>>> import numpy as np
>>> np.set_printoptions(suppress=True, linewidth=160)
>>> M = np.loadtxt("a.csv", delimiter=",")
>>> M
array([[-0.4,  0.7, -0.1],
       [ 0.5,  1.1,  1.2]])
>>> np.abs(M).max()
np.float64(1.2)
>>> np.round(np.diff(M, axis=0), 2)
array([[0.9, 0.4, 1.3]])
>>> round(float(np.linalg.norm(M)), 2)
1.89
>>> np.unravel_index(np.abs(M).argmax(), M.shape)
(np.int64(1), np.int64(2))
>>> np.round(M.mean(axis=0), 2)
array([0.05, 0.9 , 0.55])
>>> np.round(np.linalg.svd(M, compute_uv=False), 2)
array([1.73, 0.76])
>>> M.shape
(2, 3)
>>> rng = np.random.default_rng(5313)
>>> B = M + rng.integers(-2, 3, (2, 1)) @ rng.integers(-2, 3, (1, 3))
>>> B.round(2)
array([[ 1.6, -3.3, -2.1],
       [ 1.5, -0.9,  0.2]])
>>> np.abs(B - M).sum(axis=1)
array([8., 4.])
>>> B - M
array([[ 2., -4., -2.],
       [ 1., -2., -1.]])
>>> np.round(np.linalg.norm(B) ** 2 / np.linalg.norm(B, 2) ** 2, 2)
np.float64(1.08)
>>> B[0] @ B[1]
np.float64(4.95)
>>> round(float(np.linalg.norm(B[0], 1)), 2), round(np.linalg.norm(B[0], np.inf), 2)
(7.0, np.float64(3.3))
>>> np.round(np.linalg.norm(B, axis=0), 2)
array([2.19, 3.42, 2.11])
>>> np.round(np.linalg.norm(B, 1), 2), np.round(np.linalg.norm(B, np.inf), 2)
(np.float64(4.2), np.float64(7.0))
>>> U, sig, Vt = np.linalg.svd(M, full_matrices=False)
>>> np.round(Vt @ Vt.T, 2) + 0
array([[1., 0.],
       [0., 1.]])
>>> np.round(U.T @ U, 2) + 0
array([[1., 0.],
       [0., 1.]])
>>> U.shape, sig.shape, Vt.shape
((2, 2), (2,), (2, 3))
>>> np.allclose(U * sig @ Vt, M)
True
>>> np.abs(U[:, 0]).round(6).argmax()
np.int64(1)
